% ipython --no-banner

In [1]: import numpy as np

In [2]: from numpy import linalg as LA

In [3]: np.set_printoptions(precision=3, suppress=True, linewidth=140, legacy="1.25")

In [4]: data = np.load("x.npy")

In [5]: print(data)
[[ 26.46   -1.867  34.114  13.185]
 [ 25.78   -1.806  33.28   12.825]
 [ 24.847  -1.718  32.132  12.328]
 [ 23.259  -1.56   30.172  11.48 ]
 [ 20.845  -1.299  27.175  10.182]
 [ 13.553  -0.325  17.961   6.197]
 [ 13.067  -0.249  17.336   5.927]
 [  8.675   0.504  11.598   3.481]
 [  2.79    1.416   3.551   0.379]
 [  1.41    1.182   1.656  -0.061]
 [  0.511   0.569   0.545  -0.094]
 [  0.396   0.454   0.416  -0.079]
 [ -1.602  -2.331  -1.369   0.535]
 [ -5.757  -8.209  -4.37    1.642]
 [ -8.507 -11.604  -6.373   2.065]
 [-26.045 -29.336 -19.939   2.519]
 [-29.662 -32.558 -22.847   2.371]
 [-30.146 -32.982 -23.238   2.347]]

In [6]: dist = LA.norm(data[:, None] - data[None], axis=-1)

In [7]: print(dist.shape)
(18, 18)

In [8]: print(np.unravel_index(dist.round(6).argmax(), dist.shape))
(0, 17)

In [9]: print(LA.matrix_rank(dist ** 2))
5

In [10]: rk = LA.matrix_rank(data)

In [11]: print(rk)
3

In [12]: ns = LA.svd(data)[2][rk:].T

In [13]: print([int(LA.matrix_rank(data[:i])) for i in range(1, len(data) + 1)])
[1, 2, 3, 3, 3, 3, 3, 3, 3, 3, 3, 3, 3, 3, 3, 3, 3, 3]

In [14]: print(np.allclose(data @ ns, 0))
True

In [15]: print(np.round(data @ ns, 3) + 0)
[[0.]
 [0.]
 [0.]
 [0.]
 [0.]
 [0.]
 [0.]
 [0.]
 [0.]
 [0.]
 [0.]
 [0.]
 [0.]
 [0.]
 [0.]
 [0.]
 [0.]
 [0.]]

In [16]: print([int(LA.matrix_rank(np.delete(data, i, axis=0))) for i in range(18)])
[3, 3, 3, 3, 3, 3, 3, 3, 3, 3, 3, 3, 3, 3, 3, 3, 3, 3]

In [17]: print(round(np.trace(LA.pinv(data) @ data), 3))
3.0

In [18]: print(data @ LA.pinv(data) @ data)
[[ 26.46   -1.867  34.114  13.185]
 [ 25.78   -1.806  33.28   12.825]
 [ 24.847  -1.718  32.132  12.328]
 [ 23.259  -1.56   30.172  11.48 ]
 [ 20.845  -1.299  27.175  10.182]
 [ 13.553  -0.325  17.961   6.197]
 [ 13.067  -0.249  17.336   5.927]
 [  8.675   0.504  11.598   3.481]
 [  2.79    1.416   3.551   0.379]
 [  1.41    1.182   1.656  -0.061]
 [  0.511   0.569   0.545  -0.094]
 [  0.396   0.454   0.416  -0.079]
 [ -1.602  -2.331  -1.369   0.535]
 [ -5.757  -8.209  -4.37    1.642]
 [ -8.507 -11.604  -6.373   2.065]
 [-26.045 -29.336 -19.939   2.519]
 [-29.662 -32.558 -22.847   2.371]
 [-30.146 -32.982 -23.238   2.347]]

In [19]: print(np.allclose(data[:-1].T @ LA.lstsq(data[:-1].T, data[-1])[0], data[-1]))
True

In [20]: print(LA.lstsq(data[:-1].T, data[-1])[2])
3

In [21]: blk = np.stack([data, 5 * data, data[::-1]])

In [22]: print(LA.matrix_rank(blk.reshape(3, -1)))
2

In [23]: print(np.einsum("bij,cij->bc", blk, blk))
[[ 17290.204  86451.018  -9416.151]
 [ 86451.018 432255.088 -47080.755]
 [ -9416.151 -47080.755  17290.204]]

In [24]: print(LA.norm(blk, axis=(1, 2)))
[131.492 657.461 131.492]

In [25]: B = np.array([[-2, 0, -3], [2, 1, 3], [-3, 3, 0]])

In [26]: K = B - B.T

In [27]: print(K)
[[ 0 -2  0]
 [ 2  0  0]
 [ 0  0  0]]

In [28]: blk = np.stack([K, 2 * K, K[::-1]])

In [29]: print(LA.matrix_rank(blk.reshape(3, -1)))
2

In [30]: print(LA.matrix_rank(blk))
[2 2 2]

In [31]: print(LA.det(blk))
[0. 0. 0.]

In [32]: print((blk @ K.T).shape)
(3, 3, 3)

In [33]: M = np.load("arr.npy")

In [34]: print(M)
[[ 1.166 -1.641  3.313]
 [ 2.295 -2.939  4.388]
 [ 0.963 -1.076  1.052]
 [-2.739  5.287 -6.179]
 [-3.84   5.58  -8.847]
 [-2.06   3.352 -3.734]
 [ 1.996 -3.564  5.151]
 [ 0.015  0.494 -0.279]
 [ 2.939 -4.23   6.073]
 [ 3.568 -6.488  8.309]
 [ 2.951 -5.654  7.184]
 [ 2.12  -3.843  5.384]
 [-2.924  4.182 -6.449]
 [-0.855  1.387 -1.912]]

In [35]: cent = M[[0, 7]].astype(float)

In [36]: for _ in range(7):
    ...:     idx = LA.norm(M[:, None] - cent, axis=-1).argmin(axis=1)
    ...:     cent = np.array([M[idx == j].mean(axis=0) for j in range(2)])
    ...: 

In [37]: print(idx)
[0 0 0 1 1 1 0 1 0 0 0 0 1 1]

In [38]: print(np.abs(cent[1] - cent[0]).argmax())
2

In [39]: print(cent[1] - cent[0])
[-4.317  7.06  -9.673]
